% python3 -q
>>> import numpy as np
>>> np.set_printoptions(precision=2, suppress=True, linewidth=100)
>>> rnd = lambda a: np.round(a, 2) + 0
>>> M = np.array([[-3, -4, -3, -4, -3, -4],
...     [-2, 9, -2, 9, -2, 9],
...     [6, -6, 6, -6, 6, -6],
...     [-3, -4, -3, -4, -3, -4],
...     [-2, 9, -2, 9, -2, 9],
...     [6, -6, 6, -6, 6, -6]])
>>> left, sig, Vh = np.linalg.svd(M)
>>> print(np.argmax(sig[:-1] / (sig[1:] + 1e-6)) + 1)
2
>>> other = left[:, :2] @ np.diag(sig[:2]) @ Vh[:2]
>>> print(rnd(other))
[[-3. -4. -3. -4. -3. -4.]
 [-2.  9. -2.  9. -2.  9.]
 [ 6. -6.  6. -6.  6. -6.]
 [-3. -4. -3. -4. -3. -4.]
 [-2.  9. -2.  9. -2.  9.]
 [ 6. -6.  6. -6.  6. -6.]]
>>> print(rnd(np.linalg.norm(M - other, 2)), rnd(sig[2]))
0.0 0.0
>>> print(np.linalg.matrix_rank(other))
2
>>> left, sig, Vh = np.linalg.svd(other)
>>> vecs = Vh[:(sig > 1e-8).sum()]
>>> rng = np.random.default_rng(189)
>>> vec = other[2] + 4 * other[3] + rng.integers(2) * np.eye(6)[4]
>>> print(rnd(vec))
[ -6. -22.  -6. -22.  -6. -22.]
>>> print(np.allclose(vecs.T @ vecs @ vec, vec))
True
>>> left, sig, Vh = np.linalg.svd(M)
>>> vecs = Vh[:(sig > 1e-8).sum()]
>>> vec = M[3] + -3 * M[1] + rng.integers(2) * np.eye(6)[0]
>>> print(vec)
[  3. -31.   3. -31.   3. -31.]
>>> print(rnd(np.linalg.norm(vec - vecs.T @ vecs @ vec)))
0.0
>>> print(rnd(vecs.T @ vecs))
[[0.33 0.   0.33 0.   0.33 0.  ]
 [0.   0.33 0.   0.33 0.   0.33]
 [0.33 0.   0.33 0.   0.33 0.  ]
 [0.   0.33 0.   0.33 0.   0.33]
 [0.33 0.   0.33 0.   0.33 0.  ]
 [0.   0.33 0.   0.33 0.   0.33]]
>>> arr = np.array([[8, 0, 0, 0], [0, -8, 0, 0], [-4, -1, 9, 0], [-6, 9, -6, -6]])
>>> print(np.linalg.matrix_power(arr - np.diag(np.diag(arr)), 4))
[[0 0 0 0]
 [0 0 0 0]
 [0 0 0 0]
 [0 0 0 0]]
>>> print(np.linalg.matrix_rank(arr - arr[0, 0] * np.eye(4)))
3
>>> print(rnd(np.sort(np.linalg.eigvals(arr))))
[-8. -6.  8.  9.]
>>> print(rnd(np.sort(np.abs(np.linalg.eigvals(arr)))))
[6. 8. 8. 9.]
>>> print((arr - arr.T) / 2)
[[ 0.   0.   2.   3. ]
 [ 0.   0.   0.5 -4.5]
 [-2.  -0.5  0.   3. ]
 [-3.   4.5 -3.   0. ]]
>>> print(np.trace(arr))
3
>>> print(np.allclose(arr, arr.T))
False
>>> print(np.linalg.matrix_power(arr, 3))
[[ 512    0    0    0]
 [   0 -512    0    0]
 [-868  -73  729    0]
 [ -48 1302 -378 -216]]
>>> proj = np.triu(np.array([[4, 1, 3, 0], [4, 5, 1, -3], [0, 3, 5, 2], [5, -1, -3, 4]]), 1) + np.eye(4)
>>> other = proj @ arr @ np.linalg.inv(proj)
>>> print(other)
[[  -4.   -7.   46. -113.]
 [  14.  -50.   35. -202.]
 [ -16.   33.   12.   63.]
 [  -6.   15.   -3.   45.]]
>>> print(proj @ arr - arr @ proj)
[[-12. -19.   3.   0.]
 [ 14. -28.  35.  -6.]
 [-12.  22.   1. -33.]
 [  0.   6.   9.  39.]]
>>> T = np.stack([arr, 3 * arr, arr[::-1]])
>>> print(T.sum(axis=0))
[[ 26   9  -6  -6]
 [ -4 -33   9   0]
 [-16 -12  36   0]
 [-16  36 -24 -24]]
>>> print((T @ arr.T).shape)
(3, 4, 4)
>>> print(rnd(np.linalg.norm(T, axis=(1, 2))))
[20.37 61.11 20.37]
>>> A = np.load("mat.npy")
>>> print(A)
[[0 0 2 2 2 1 3 0]
 [3 0 1 2 1 2 2 0]
 [0 3 1 2 3 1 2 9]
 [2 1 3 0 1 3 3 3]
 [0 0 3 3 2 3 1 0]
 [2 1 0 0 3 1 1 3]
 [1 1 0 2 2 1 0 3]
 [2 1 1 1 0 1 3 3]]
>>> other = A + rng.integers(-2, 3, (8, 7)) @ rng.integers(-2, 3, (7, 8))
>>> print(other)
[[ -4   6   2   7   6  -2   1  -4]
 [  1 -13   9  -8   0  13   7   4]
 [  2   7   1   6   6   2   0   9]
 [  6   2   5   3   8  -2   3  -8]
 [  2   8   3   6   6   4  -5   0]
 [ 12   6   2  -7  12  -2  -5  -8]
 [  5   0  -2  -2   1  -1   0   2]
 [  0  -6  -1  -1   6  -6  -1  -6]]
>>> print(rnd(np.linalg.svd(other - A, compute_uv=False)))
[30.07 21.55 14.31  9.96  7.02  3.96  0.81  0.  ]
>>> print(np.linalg.matrix_rank(other - A, tol=1e-8))
7
>>> idx = rng.permutation(8)
>>> print(idx)
[5 3 4 7 0 1 2 6]
>>> other = A[idx][:, idx]
>>> print(np.diag(other))
[1 0 2 3 0 0 1 0]
>>> print([round(float(x), 2) for x in np.linalg.svd(A, compute_uv=False)[:3]])
[14.4, 7.29, 4.17]
>>> print(np.linalg.cond(A) > 100)
True
>>> print(rnd(A @ np.linalg.pinv(A) @ A))
[[0. 0. 2. 2. 2. 1. 3. 0.]
 [3. 0. 1. 2. 1. 2. 2. 0.]
 [0. 3. 1. 2. 3. 1. 2. 9.]
 [2. 1. 3. 0. 1. 3. 3. 3.]
 [0. 0. 3. 3. 2. 3. 1. 0.]
 [2. 1. 0. 0. 3. 1. 1. 3.]
 [1. 1. 0. 2. 2. 1. 0. 3.]
 [2. 1. 1. 1. 0. 1. 3. 3.]]
>>> print(np.linalg.lstsq(A[:-1].T, A[-1])[2])
7
>>> print(rnd(np.trace(np.linalg.pinv(A) @ A)))
7.0
>>> m1 = np.loadtxt("block17.csv", delimiter=",")
>>> print(m1)
[[42.  2.  2. -2.  0.  2. -2. -2.  2.]
 [ 1. 42.  1.  0.  1.  0. -1.  2.  2.]
 [ 0.  2. 99. -1.  2.  1.  0. -1. -1.]
 [-1.  2.  1. 21. -2. -1. -2.  1.  2.]
 [-1.  1.  1. -2. 20.  0. -1.  1. -1.]
 [-1.  1.  1.  2. -1. 60. -1.  2.  0.]
 [-1.  1.  2. -1. -2.  2. -2. -1. -2.]
 [-2.  1.  0. -1.  0. -1.  0. 59. -2.]
 [ 0. -1.  0. -1. -2.  0.  2.  0. 98.]]
>>> ang = np.radians(60)
>>> R = np.eye(8)
>>> R[0, 0] = R[1, 1] = np.cos(ang)
>>> R[0, 1], R[1, 0] = -np.sin(ang), np.sin(ang)
>>> print(rnd(R))
[[ 0.5  -0.87  0.    0.    0.    0.    0.    0.  ]
 [ 0.87  0.5   0.    0.    0.    0.    0.    0.  ]
 [ 0.    0.    1.    0.    0.    0.    0.    0.  ]
 [ 0.    0.    0.    1.    0.    0.    0.    0.  ]
 [ 0.    0.    0.    0.    1.    0.    0.    0.  ]
 [ 0.    0.    0.    0.    0.    1.    0.    0.  ]
 [ 0.    0.    0.    0.    0.    0.    1.    0.  ]
 [ 0.    0.    0.    0.    0.    0.    0.    1.  ]]
>>> other = A @ R.T
>>> print(rnd(np.linalg.det(R)), np.trace(R))
1.0 7.0
>>> feats = np.loadtxt("m.csv", delimiter=",")
>>> print(feats)
[[-3.  3.  1. -3.  2.  1.  1.]
 [ 0.  1. -1. -2. -3.  2.  3.]
 [ 3.  3.  1. -2.  3.  3. -3.]
 [ 3.  1. -2. -3. -1.  1. -2.]
 [ 3.  3.  3.  0.  1.  1.  1.]
 [ 3.  3.  3.  3. -3. -3. -3.]
 [ 1.  0.  3. -1.  1. -2. -2.]
 [-2. -3.  2.  2.  0.  1. -2.]
 [ 2.  2.  0. -3.  2.  3.  3.]
 [ 1.  2. -3. -1.  2.  3. -2.]]
>>> vec = np.array([1, 2, -1, 3, 1, 3, -1])
>>> h1 = np.maximum(feats @ vec, 0)
>>> print(feats * (h1 > 1e-9)[:, None])
[[-0.  0.  0. -0.  0.  0.  0.]
 [ 0.  0. -0. -0. -0.  0.  0.]
 [ 3.  3.  1. -2.  3.  3. -3.]
 [ 3.  1. -2. -3. -1.  1. -2.]
 [ 3.  3.  3.  0.  1.  1.  1.]
 [ 3.  3.  3.  3. -3. -3. -3.]
 [ 0.  0.  0. -0.  0. -0. -0.]
 [-2. -3.  2.  2.  0.  1. -2.]
 [ 2.  2.  0. -3.  2.  3.  3.]
 [ 1.  2. -3. -1.  2.  3. -2.]]
>>> print(np.flatnonzero(h1 > 1e-9))
[2 3 4 5 7 8 9]
>>> print(rnd(np.tanh(feats @ vec)))
[-1.   -1.    1.    0.96  1.    1.   -1.    0.76  1.    1.  ]
>>> print(feats.T @ h1)
[128. 141.   6. -53.  86. 114. -87.]
>>> print(np.maximum(feats @ (3 * vec), 0))
[ 0.  0. 51.  6. 27. 18.  0.  3. 15. 54.]
>>> vec = np.array([-2, -3, 3, -1, 2, 3, -2])
>>> target = feats @ vec
>>> print(rnd(np.linalg.pinv(feats) @ feats))
[[1. 0. 0. 0. 0. 0. 0.]
 [0. 1. 0. 0. 0. 0. 0.]
 [0. 0. 1. 0. 0. 0. 0.]
 [0. 0. 0. 1. 0. 0. 0.]
 [0. 0. 0. 0. 1. 0. 0.]
 [0. 0. 0. 0. 0. 1. 0.]
 [0. 0. 0. 0. 0. 0. 1.]]
>>> target = target + 0.1 * rng.normal(size=10)
>>> print(rnd(target))
[  7.86 -10.23  10.74  -6.84  -2.8  -18.02   7.99  23.99   0.07   0.9 ]
>>> b, *_ = np.linalg.lstsq(feats, target)
>>> print(rnd(feats.T @ (target - feats @ b)))
[0. 0. 0. 0. 0. 0. 0.]
>>> print(rnd(np.linalg.norm(target - feats @ b)))
0.34
>>> vec = np.array([0, 0, 3, 3, 3, 1, 1])
>>> print(feats @ np.eye(7)[3])
[-3. -2. -2. -3.  0.  3. -1.  2. -3. -1.]
>>> print(feats @ (2 * vec))
[  4. -26.  12. -38.  28.   6.  10.  22.   6. -10.]
>>> print((feats * vec).sum(axis=1))
[  2. -13.   6. -19.  14.   3.   5.  11.   3.  -5.]
>>> other = feats / np.sqrt((feats ** 2).mean(axis=1, keepdims=True))
>>> print(rnd(np.linalg.norm(other, axis=1)))
[2.65 2.65 2.65 2.65 2.65 2.65 2.65 2.65 2.65 2.65]
>>> print(np.linalg.matrix_rank(other) == np.linalg.matrix_rank(feats))
True
>>> print(rnd(other[2]))
[ 1.12  1.12  0.37 -0.75  1.12  1.12 -1.12]
>>> print(np.linalg.matrix_rank(feats - feats.mean(axis=1, keepdims=True)))
6
